% ipython --no-banner

In [1]: import numpy as np

In [2]: import numpy.linalg as la

In [3]: np.set_printoptions(suppress=True, linewidth=100)

In [4]: M = np.array([[1, 0, 0], [3, 1, 0], [0, 3, 1]])

In [5]: print(M)
[[1 0 0]
 [3 1 0]
 [0 3 1]]

In [6]: blk = np.stack([M, 3 * M, M[::-1]])

In [7]: print(la.matrix_rank(blk.reshape(3, -1)))
2

In [8]: print(np.einsum("bij,cij->bc", blk, blk))
[[ 21  63  10]
 [ 63 189  30]
 [ 10  30  21]]

In [9]: print(blk.shape)
(3, 3, 3)

In [10]: print(la.matrix_rank(blk))
[3 3 3]

In [11]: print(blk.sum(axis=0))
[[ 4  3  1]
 [15  5  0]
 [ 1 12  4]]

In [12]: x0 = np.array([1, 0, 1])

In [13]: target = M @ x0

In [14]: beta, lr = np.zeros(3), 1 / la.norm(M, 2) ** 2

In [15]: for i in range(60):
    ...:     beta -= lr * M.T @ (M @ beta - target)
    ...:     if i % 10 == 0: print(i, round(la.norm(M @ beta - target), 2))
    ...: 
0 0.58
10 0.1
20 0.1
30 0.1
40 0.1
50 0.1

In [16]: print(np.round(la.cond(M), 2))
36.91

In [17]: rng = np.random.default_rng(2249)

In [18]: z = rng.permutation(3)

In [19]: print(z)
[1 2 0]

In [20]: Y = M[z][:, z]

In [21]: print(np.diag(Y))
[1 1 1]

In [22]: print(np.round(np.sort(np.abs(la.eigvals(Y))), 2))
[1. 1. 1.]

In [23]: print(Y)
[[1 0 3]
 [3 1 0]
 [0 0 1]]

In [24]: print(round(la.det(Y), 2), round(float(la.det(M[z])), 2))
1.0 1.0

In [25]: print(np.allclose(Y, M))
False

In [26]: P = np.triu(np.array([[9, 6, 6], [2, -3, 8], [4, 4, 9]]), 1) + np.eye(3)

In [27]: Y = P @ M @ la.inv(P)

In [28]: print(Y)
[[ 19. -90. 612.]
 [  3.   7. -66.]
 [  0.   3. -23.]]

In [29]: print(np.round(la.det(Y), 2))
1.0

In [30]: K = np.loadtxt("m.csv", delimiter=",")

In [31]: print(K)
[[ 0. -1.  0. -4.  1. -3.  1.  2.  6.]
 [ 1.  0. -3.  5. -1. -7. -3. -4.  6.]
 [ 0.  3.  0. -2. -7.  4.  2. -3.  4.]
 [ 4. -5.  2.  0. -2.  1.  0. -4. -1.]
 [-1.  1.  7.  2.  0.  7.  4. -1. -8.]
 [ 3.  7. -4. -1. -7.  0.  0.  7.  2.]
 [-1.  3. -2.  0. -4.  0.  0.  3.  3.]
 [-2.  4.  3.  4.  1. -7. -3.  0.  0.]
 [-6. -6. -4.  1.  8. -2. -3.  0.  0.]]

In [32]: print(la.lstsq(K[:-1].T, K[-1])[2])
8

In [33]: print(np.allclose(K[:-1].T @ la.lstsq(K[:-1].T, K[-1])[0], K[-1]))
True

In [34]: print(np.unique(K.round(6), axis=0).shape)
(9, 9)

In [35]: J = np.load("layer5.npy")

In [36]: print(J)
[[  2.1   0.3  -0.4   0.8  -1.3   1.2  -0.3]
 [ -0.4   1.2   0.7   1.    0.5  -0.2   0.9]
 [-16.  -12.  -20.    8.   -8.   16.    8. ]
 [ -0.2  -2.2   0.8  -1.9   0.1   0.3   0.8]
 [  0.    0.2   0.8   0.4   2.3   0.2  -0.2]
 [  0.4  -0.2   1.8   0.7   1.   -1.3   0.4]
 [ -0.8   0.4   1.1   0.1   2.5   0.4  -0.5]
 [  0.3   0.2  -0.2  -0.3   1.5  -0.9   0. ]
 [ -0.4  -1.4   0.3   0.3   0.4   2.6  -0.7]
 [  1.4  -0.1  -2.1  -0.9   0.5   0.2   0.8]]

In [37]: x0 = np.array([1, -3, 0, -3, 0, 1, -3])

In [38]: target = J @ x0

In [39]: print(np.round(la.lstsq(J, target)[0], 2) + 0)
[ 1. -3.  0. -3.  0.  1. -3.]

In [40]: print(np.round(la.solve(J.T @ J, J.T @ target), 2) + 0)
[ 1. -3.  0. -3.  0.  1. -3.]

In [41]: print(np.round(la.pinv(J) @ J, 2) + 0)
[[1. 0. 0. 0. 0. 0. 0.]
 [0. 1. 0. 0. 0. 0. 0.]
 [0. 0. 1. 0. 0. 0. 0.]
 [0. 0. 0. 1. 0. 0. 0.]
 [0. 0. 0. 0. 1. 0. 0.]
 [0. 0. 0. 0. 0. 1. 0.]
 [0. 0. 0. 0. 0. 0. 1.]]

In [42]: target = target + 0.1 * rng.normal(size=10)

In [43]: print(target.round(2))
[  0.83  -9.72 -11.94   9.89  -0.98  -3.73  -0.6   -0.37   7.69   2.23]

In [44]: beta, *_ = la.lstsq(J, target)

In [45]: print(round(la.norm(target - J @ beta), 2))
0.27

In [46]: print(beta.round())
[ 1. -3.  0. -3. -0.  1. -3.]

In [47]: print(beta.round(2))
[ 0.98 -2.9   0.02 -3.04 -0.03  1.06 -2.95]

In [48]: print(np.round(J.T @ (target - J @ beta), 2) + 0)
[0. 0. 0. 0. 0. 0. 0.]

In [49]: x0 = np.array([9, 2, 1, -5, 0, -4, 3])

In [50]: target = J @ x0

In [51]: beta, lr = np.zeros(7), 1 / la.norm(J, 2) ** 2

In [52]: for i in range(8):
    ...:     beta -= lr * J.T @ (J @ beta - target)
    ...:     if i % 2 == 0: print(i, round(la.norm(J @ beta - target), 2))
    ...: 
0 31.82
2 30.97
4 30.14
6 29.34

In [53]: print(np.round(la.cond(J), 2))
32.36

In [54]: def softmax(z):
    ...:     e = np.exp(z - z.max(axis=-1, keepdims=True))
    ...:     return e / e.sum(axis=-1, keepdims=True)
    ...: 

In [55]: print(np.round(softmax(J).sum(axis=1), 2))
[1. 1. 1. 1. 1. 1. 1. 1. 1. 1.]

In [56]: print(np.round(softmax(10 * J[6]), 2) + 0)
[0. 0. 0. 0. 1. 0. 0.]

In [57]: print(np.round(softmax(J[6] + 2), 2))
[0.02 0.07 0.15 0.05 0.6  0.07 0.03]

In [58]: print(np.round(softmax(J[6]), 2))
[0.02 0.07 0.15 0.05 0.6  0.07 0.03]

In [59]: S = J @ J.T / np.sqrt(7)

In [60]: print(softmax(S).round(6).argmax(axis=1))
[0 1 2 3 6 5 6 7 2 2]

In [61]: P = J @ la.solve(J.T @ J, J.T)

In [62]: print(np.allclose(P @ P, P))
True

In [63]: print(round(np.trace(P), 2))
7.0

In [64]: print(np.round(np.diag(P), 2))
[0.73 0.87 1.   0.91 0.37 0.85 0.49 0.34 0.63 0.8 ]

In [65]: z = rng.permutation(7)

In [66]: Y = J[:, z] * rng.choice([-1, 1], 7)

In [67]: print(Y)
[[ -0.4   2.1   0.3   0.8  -1.2   1.3   0.3]
 [  0.7  -0.4   1.2   1.    0.2  -0.5  -0.9]
 [-20.  -16.  -12.    8.  -16.    8.   -8. ]
 [  0.8  -0.2  -2.2  -1.9  -0.3  -0.1  -0.8]
 [  0.8   0.    0.2   0.4  -0.2  -2.3   0.2]
 [  1.8   0.4  -0.2   0.7   1.3  -1.   -0.4]
 [  1.1  -0.8   0.4   0.1  -0.4  -2.5   0.5]
 [ -0.2   0.3   0.2  -0.3   0.9  -1.5  -0. ]
 [  0.3  -0.4  -1.4   0.3  -2.6  -0.4   0.7]
 [ -2.1   1.4  -0.1  -0.9  -0.2  -0.5  -0.8]]

In [68]: Uu, _, VT = la.svd(J.T @ Y)

In [69]: print(z)
[2 0 1 3 5 4 6]

In [70]: A = np.load("run3.npy")

In [71]: print(A)
[[5 9 2 9 7 4 4 5 7]
 [0 3 9 4 1 8 0 4 6]
 [0 0 6 6 5 3 8 1 4]
 [0 0 0 4 9 9 2 0 6]
 [0 0 0 0 4 2 1 7 2]
 [0 0 0 0 0 9 3 1 4]
 [0 0 0 0 0 0 8 6 6]
 [0 0 0 0 0 0 0 7 0]
 [0 0 0 0 0 0 0 0 3]]

In [72]: z = rng.permutation(9)

In [73]: Y = A[:, z] * rng.choice([-1, 1], 9)

In [74]: print(Y)
[[-4 -7 -5  9 -5 -4 -2 -7 -9]
 [-8 -1  0  3 -4  0 -9 -6 -4]
 [-3 -5  0  0 -1 -8 -6 -4 -6]
 [-9 -9  0  0  0 -2  0 -6 -4]
 [-2 -4  0  0 -7 -1  0 -2  0]
 [-9  0  0  0 -1 -3  0 -4  0]
 [ 0  0  0  0 -6 -8  0 -6  0]
 [ 0  0  0  0 -7  0  0  0  0]
 [ 0  0  0  0  0  0  0 -3  0]]

In [75]: Uu, _, VT = la.svd(A.T @ Y)

In [76]: print(np.round(Uu @ VT, 2) + 0)
[[ 0.  0. -1.  0.  0.  0.  0.  0.  0.]
 [ 0.  0.  0.  1.  0.  0.  0.  0.  0.]
 [ 0.  0.  0.  0.  0.  0. -1.  0.  0.]
 [ 0.  0.  0.  0.  0.  0.  0.  0. -1.]
 [ 0. -1.  0.  0.  0.  0.  0.  0.  0.]
 [-1.  0.  0.  0.  0.  0.  0.  0.  0.]
 [ 0.  0.  0.  0.  0. -1.  0.  0.  0.]
 [ 0.  0.  0.  0. -1.  0.  0.  0.  0.]
 [ 0.  0.  0.  0.  0.  0.  0. -1.  0.]]

In [77]: print(z)
[5 4 0 1 7 6 2 8 3]

In [78]: print(np.round(la.lstsq(A, Y)[0], 2) + 0)
[[ 0.  0. -1.  0.  0.  0.  0.  0.  0.]
 [ 0.  0.  0.  1.  0.  0.  0.  0.  0.]
 [ 0.  0.  0.  0.  0.  0. -1.  0.  0.]
 [ 0.  0.  0.  0.  0.  0.  0.  0. -1.]
 [ 0. -1.  0.  0.  0.  0.  0.  0.  0.]
 [-1.  0.  0.  0.  0.  0.  0.  0.  0.]
 [ 0.  0.  0.  0.  0. -1.  0.  0.  0.]
 [ 0.  0.  0.  0. -1.  0.  0.  0.  0.]
 [ 0.  0.  0.  0.  0.  0.  0. -1.  0.]]

In [79]: arr = np.array([[-5.0, 3.0, 0.0, 0.0, 0.0, 0.0, 0.0],
    ...:     [3.0, 0.0, 3.0, 0.0, 0.0, 0.0, 0.0],
    ...:     [0.0, 3.0, 4.0, 3.0, 0.0, 0.0, 0.0],
    ...:     [0.0, 0.0, 3.0, 3.0, 3.0, 0.0, 0.0],
    ...:     [0.0, 0.0, 0.0, 3.0, 3.0, 3.0, 0.0],
    ...:     [0.0, 0.0, 0.0, 0.0, 3.0, 5.0, 3.0],
    ...:     [0.0, 0.0, 0.0, 0.0, 0.0, 3.0, -3.0]])

In [80]: x0 = np.array([0, -2, 2, -1, 0, 0, 0, 2, -2])

In [81]: h1 = np.maximum(A @ x0, 0)

In [82]: print(np.flatnonzero(h1 > 1e-9))
[1 4 7]

In [83]: print(np.maximum(A @ x0, 0) - np.maximum(-A @ x0, 0))
[-27   4   0 -16  10  -6   0  14  -6]

In [84]: print(np.round(np.tanh(A @ x0), 2))
[-1.  1.  0. -1.  1. -1.  0.  1. -1.]

In [85]: print(np.maximum(A @ (3 * x0), 0))
[ 0 12  0  0 30  0  0 42  0]

In [86]: evals, V = la.eigh(arr)

In [87]: x0 = np.array([3, 3, 2, 3, 2, 3, 0])

In [88]: print(np.abs(arr).sum(axis=1).max(), np.round(np.abs(evals).max(), 2))
11.0 8.75

In [89]: print(x0 @ arr @ x0 / (x0 @ x0), round(evals[0], 2), round(evals[-1], 2))
5.75 -6.59 8.75

In [90]: print((np.sign(V[:, -1].round(6)) == np.sign(V[0, -1].round(6))).astype(int))
[1 1 1 1 1 1 1]

In [91]: print(np.round(la.eigvalsh(arr[1:, 1:]), 2))
[-4.19 -2.36 -0.37  3.28  6.9   8.74]

In [92]: print(round(la.eigvalsh(arr).min(), 2))
-6.59

In [93]: print(np.all(la.eigvalsh(arr) > 0))
False

In [94]: X = np.load("arr.npy")

In [95]: print(X)
[[-0.34  3.55 -0.54 -2.36]
 [11.14  5.44  3.8   9.3 ]
 [ 0.38  3.91  0.37 -1.11]
 [10.26  6.03  1.06  6.24]
 [ 5.43  4.05 -0.81  1.46]
 [ 5.41  4.9   2.38  4.06]
 [ 3.23  3.47 -0.05  0.62]
 [ 3.75  3.11  0.68  1.67]
 [-2.38  1.49  0.98 -2.22]
 [-1.38  2.67 -1.03 -3.39]
 [ 7.14  4.36  1.67  4.77]
 [ 0.06  1.58  1.32 -0.19]
 [ 7.6   4.18  0.54  4.15]
 [14.88  6.32  5.23 13.06]
 [10.7   5.24  5.29 10.29]
 [ 8.19  3.94 -0.28  3.91]
 [11.96  6.13  5.69 11.4 ]
 [ 2.42  4.22 -0.72 -0.63]
 [ 5.86  4.52  1.49  3.67]
 [12.36  7.85  2.73  8.9 ]
 [ 2.68  4.93  2.41  2.14]
 [-0.98  1.3  -3.71 -5.21]
 [-2.05  3.75 -4.59 -7.08]
 [ 6.72  4.37  1.23  4.08]
 [-3.88  3.09  0.84 -3.63]
 [11.26  5.41  5.33 10.7 ]]

In [96]: Y = X + rng.integers(-2, 3, (26, 3)) @ rng.integers(-2, 3, (3, 4))

In [97]: print(Y.round(2))
[[-3.34  2.55 -0.54 -3.36]
 [ 9.14  7.44  3.8  11.3 ]
 [ 2.38  1.91  0.37 -3.11]
 [12.26  4.03  1.06  4.24]
 [ 5.43  0.05 -0.81 -2.54]
 [ 3.41  2.9   2.38  2.06]
 [ 6.23  2.47 -0.05 -0.38]
 [ 7.75  3.11  0.68  1.67]
 [-0.38 -0.51  0.98 -4.22]
 [-2.38  5.67 -1.03 -0.39]
 [ 5.14  4.36  1.67  4.77]
 [-2.94  0.58  1.32 -1.19]
 [ 5.6   2.18  0.54  2.15]
 [13.88  7.32  5.23 14.06]
 [ 8.7   7.24  5.29 12.29]
 [10.19  1.94 -0.28  1.91]
 [11.96 10.13  5.69 15.4 ]
 [ 0.42  2.22 -0.72 -2.63]
 [ 6.86  5.52  1.49  4.67]
 [13.36 10.85  2.73 11.9 ]
 [ 4.68  2.93  2.41  0.14]
 [-0.98 -0.7  -3.71 -7.21]
 [-3.05  4.75 -4.59 -6.08]
 [ 5.72  1.37  1.23  1.08]
 [-0.88  2.09  0.84 -4.63]
 [12.26  6.41  5.33 11.7 ]]

In [98]: print(np.round(la.svd(Y - X, compute_uv=False), 2) + 0)
[14.99 10.01  0.    0.  ]

In [99]: print(np.round(Y - X, 2))
[[-3. -1.  0. -1.]
 [-2.  2.  0.  2.]
 [ 2. -2.  0. -2.]
 [ 2. -2.  0. -2.]
 [ 0. -4.  0. -4.]
 [-2. -2.  0. -2.]
 [ 3. -1.  0. -1.]
 [ 4.  0.  0.  0.]
 [ 2. -2.  0. -2.]
 [-1.  3.  0.  3.]
 [-2.  0.  0.  0.]
 [-3. -1.  0. -1.]
 [-2. -2.  0. -2.]
 [-1.  1.  0.  1.]
 [-2.  2.  0.  2.]
 [ 2. -2.  0. -2.]
 [ 0.  4.  0.  4.]
 [-2. -2.  0. -2.]
 [ 1.  1.  0.  1.]
 [ 1.  3.  0.  3.]
 [ 2. -2.  0. -2.]
 [ 0. -2.  0. -2.]
 [-1.  1.  0.  1.]
 [-1. -3.  0. -3.]
 [ 3. -1.  0. -1.]
 [ 1.  1.  0.  1.]]
